$ python3 -q
>>> import numpy as np
>>> np.set_printoptions(precision=3, suppress=True, linewidth=160)
>>> rd = lambda a: np.round(a, 3) + 0
>>> J = np.diag(np.array([6, 8, 3, 2])) + -3 * np.eye(4, k=1) + -3 * np.eye(4, k=-1)
>>> J
array([[ 6., -3.,  0.,  0.],
       [-3.,  8., -3.,  0.],
       [ 0., -3.,  3., -3.],
       [ 0.,  0., -3.,  2.]])
>>> # symmetric
>>> rd(np.linalg.eigvalsh(J).min())
np.float64(-1.077)
>>> np.all(np.linalg.eigvalsh(J) > 0)
np.False_
>>> vals, evecs = np.linalg.eig(J)
>>> rd(np.sort(np.linalg.eigvals(np.linalg.inv(J))))
array([-0.928,  0.09 ,  0.175,  0.303])
>>> rd(np.sort(np.linalg.eigvals(J.T)))
array([-1.077,  3.302,  5.72 , 11.055])
>>> rd(np.prod(vals))
np.float64(-225.0)
>>> other = J[0, 0] * J[1:] - np.outer(J[1:, 0], J[0])
>>> other
array([[  0.,  39., -18.,   0.],
       [  0., -18.,  18., -18.],
       [  0.,   0., -18.,  12.]])
>>> np.flatnonzero(~other.round(6).any(axis=1))
array([], dtype=int64)
>>> np.linalg.matrix_rank(other), np.linalg.matrix_rank(J)
(np.int64(3), np.int64(4))
>>> J[:, 0] / J[0, 0]
array([ 1. , -0.5,  0. ,  0. ])
>>> x0 = np.array([-4, 1, -6, 6])
>>> target = J @ x0
>>> target
array([-27.,  38., -39.,  30.])
>>> rd(np.linalg.solve(J, target))
array([-4.,  1., -6.,  6.])
>>> rd(np.linalg.solve(J.T, J[2]))
array([0., 0., 1., 0.])
>>> rd(np.linalg.solve(J, -1 * target))
array([ 4., -1.,  6., -6.])
>>> rd(np.linalg.solve(J, J[:, 0]))
array([1., 0., 0., 0.])
>>> rd(np.linalg.solve(J, target + J[:, 2]))
array([-4.,  1., -5.,  6.])
>>> W0 = np.loadtxt("sample5.csv", delimiter=",")
>>> rd(W0)
array([[ 0.   ,  0.   ,  1.   ],
       [ 0.985, -0.171,  0.   ],
       [ 0.171,  0.985,  0.   ]])
>>> # columns are unit length and at right angles
>>> vals, evecs = np.linalg.eigh(J)
>>> rd(evecs.T @ evecs)
array([[1., 0., 0., 0.],
       [0., 1., 0., 0.],
       [0., 0., 1., 0.],
       [0., 0., 0., 1.]])
>>> rd(np.linalg.svd(J, compute_uv=False))
array([11.055,  5.72 ,  3.302,  1.077])
>>> np.abs(evecs[:, -1]).round(6).argmax()
np.int64(1)
>>> K = np.array([[0, 1, 0, 0, 0, 0],
...     [0, -1, 0, 0, 0, 0],
...     [-3, 2, 0, 0, 0, 0],
...     [0, 0, 0, 1, 0, 0],
...     [0, 0, 0, -1, 0, 0],
...     [0, 0, -3, 2, 0, 0],
...     [0, 0, 0, 0, 0, 1],
...     [0, 0, 0, 0, 0, -1],
...     [0, 0, 0, 0, -3, 2]])
>>> x0 = np.array([2, 1, 1, 0, 2, 2])
>>> target = K @ x0
>>> target
array([ 1, -1, -4,  0,  0, -3,  2, -2, -2])
>>> rd(np.linalg.lstsq(K, target)[0])
array([2., 1., 1., 0., 2., 2.])
>>> try:
...     np.linalg.solve(K, target)
... except np.linalg.LinAlgError as e:
...     print(e)
... 
Last 2 dimensions of the array must be square
>>> rd(np.linalg.solve(K.T @ K, K.T @ target))
array([2., 1., 1., 0., 2., 2.])
>>> rd(np.linalg.pinv(K) @ K)
array([[1., 0., 0., 0., 0., 0.],
       [0., 1., 0., 0., 0., 0.],
       [0., 0., 1., 0., 0., 0.],
       [0., 0., 0., 1., 0., 0.],
       [0., 0., 0., 0., 1., 0.],
       [0., 0., 0., 0., 0., 1.]])
>>> rng = np.random.default_rng(170956)
>>> target = target + 0.3 * rng.normal(size=9)
>>> rd(target)
array([ 0.477, -1.257, -3.707, -0.131,  0.264, -3.114,  1.943, -1.908, -1.896])
>>> coef, *_ = np.linalg.lstsq(K, target)
>>> rd(np.linalg.norm(target - K @ coef))
np.float64(0.56)
>>> [round(float(np.linalg.norm(np.linalg.solve(K.T @ K + lam * np.eye(6), K.T @ target))), 2) for lam in (0, 1, 10, 100)]
[3.5, 2.2, 0.83, 0.16]
>>> rd(K.T @ (target - K @ coef))
array([0., 0., 0., 0., 0., 0.])
>>> x0 = np.array([2, 0, 1, 3, 2, 1])
>>> target = K @ x0
>>> coef, lr = np.zeros(6), 1 / np.linalg.norm(K, 2) ** 2
>>> for i in range(6):
...     coef -= lr * K.T @ (K @ coef - target)
...     if i % 2 == 0: print(i, round(np.linalg.norm(K @ coef - target), 3))
... 
0 3.944
2 3.222
4 2.632
>>> rd(coef)
array([ 1.587, -0.529,  0.   ,  1.719,  1.322,  0.132])
>>> O, r_ = np.linalg.qr(K)
>>> abs(r_[0, 0]), rd(np.linalg.norm(K[:, 0]))
(np.float64(3.0), np.float64(3.0))
>>> rd(np.trace(O @ O.T))
np.float64(6.0)
>>> rd(np.abs(np.diag(r_)))
array([3.   , 1.414, 3.   , 1.414, 3.   , 1.414])
>>> rd(O)
array([[ 0.   ,  0.707,  0.   ,  0.   ,  0.   ,  0.   ],
       [ 0.   , -0.707,  0.   ,  0.   ,  0.   ,  0.   ],
       [ 1.   ,  0.   ,  0.   ,  0.   ,  0.   ,  0.   ],
       [ 0.   ,  0.   ,  0.   , -0.707,  0.   ,  0.   ],
       [ 0.   ,  0.   ,  0.   ,  0.707,  0.   ,  0.   ],
       [ 0.   ,  0.   ,  1.   ,  0.   ,  0.   ,  0.   ],
       [ 0.   ,  0.   ,  0.   ,  0.   ,  0.   , -0.707],
       [ 0.   ,  0.   ,  0.   ,  0.   ,  0.   ,  0.707],
       [ 0.   ,  0.   ,  0.   ,  0.   ,  1.   ,  0.   ]])
>>> O.shape, r_.shape
((9, 6), (6, 6))
>>> rd(r_)
array([[-3.   ,  2.   ,  0.   ,  0.   ,  0.   ,  0.   ],
       [ 0.   ,  1.414,  0.   ,  0.   ,  0.   ,  0.   ],
       [ 0.   ,  0.   , -3.   ,  2.   ,  0.   ,  0.   ],
       [ 0.   ,  0.   ,  0.   , -1.414,  0.   ,  0.   ],
       [ 0.   ,  0.   ,  0.   ,  0.   , -3.   ,  2.   ],
       [ 0.   ,  0.   ,  0.   ,  0.   ,  0.   , -1.414]])
>>> other = np.array([[5, 2], [2, 2]])
>>> m1 = np.tile(other, (2, 2))
>>> m1
array([[5, 2, 5, 2],
       [2, 2, 2, 2],
       [5, 2, 5, 2],
       [2, 2, 2, 2]])
>>> # row 2 repeats row 0
>>> vals, evecs = np.linalg.eigh(m1)
>>> rd(np.linalg.eigvalsh(m1 + -1 * np.eye(4)))
array([-1., -1.,  1., 11.])
>>> rd(evecs.T @ evecs)
array([[1., 0., 0., 0.],
       [0., 1., 0., 0.],
       [0., 0., 1., 0.],
       [0., 0., 0., 1.]])
>>> rd(evecs.T @ m1 @ evecs)
array([[ 0.,  0.,  0.,  0.],
       [ 0.,  0.,  0.,  0.],
       [ 0.,  0.,  2.,  0.],
       [ 0.,  0.,  0., 12.]])
>>> rd(np.linalg.eigvalsh(m1 @ m1))
array([  0.,   0.,   4., 144.])
>>> rd(vals.sum()), np.trace(m1)
(np.float64(14.0), np.int64(14))
>>> rd(evecs @ np.diag(vals) @ evecs.T)
array([[5., 2., 5., 2.],
       [2., 2., 2., 2.],
       [5., 2., 5., 2.],
       [2., 2., 2., 2.]])
>>> np.linalg.cond(m1) > 100
np.True_
>>> rd(np.linalg.norm(m1, 2) / np.linalg.norm(m1))
np.float64(0.986)
>>> left, sigma, Vt = np.linalg.svd(m1)
>>> np.argmax(sigma[:-1] / (sigma[1:] + 1e-6)) + 1
np.int64(2)
>>> rd(sigma)
array([12.,  2.,  0.,  0.])
>>> other = left[:, :2] @ np.diag(sigma[:2]) @ Vt[:2]
>>> np.linalg.matrix_rank(other)
np.int64(2)
>>> np.linalg.matrix_rank(m1, rtol=0.05)
np.int64(2)
>>> rd(other)
array([[5., 2., 5., 2.],
       [2., 2., 2., 2.],
       [5., 2., 5., 2.],
       [2., 2., 2., 2.]])
>>> rd(np.abs(m1 - other).max())
np.float64(0.0)
>>> vals, evecs = np.linalg.eigh(other)
>>> x0 = np.array([3, 2, 2, 2])
>>> (np.sign(evecs[:, -1].round(6)) == np.sign(evecs[0, -1].round(6))).astype(int)
array([1, 1, 1, 1])
>>> rd(evecs * np.abs(vals) @ evecs.T)
array([[5., 2., 5., 2.],
       [2., 2., 2., 2.],
       [5., 2., 5., 2.],
       [2., 2., 2., 2.]])
>>> rd(evecs * np.maximum(vals, 0) @ evecs.T)
array([[5., 2., 5., 2.],
       [2., 2., 2., 2.],
       [5., 2., 5., 2.],
       [2., 2., 2., 2.]])
>>> rd(x0 @ other @ x0)
np.float64(237.0)
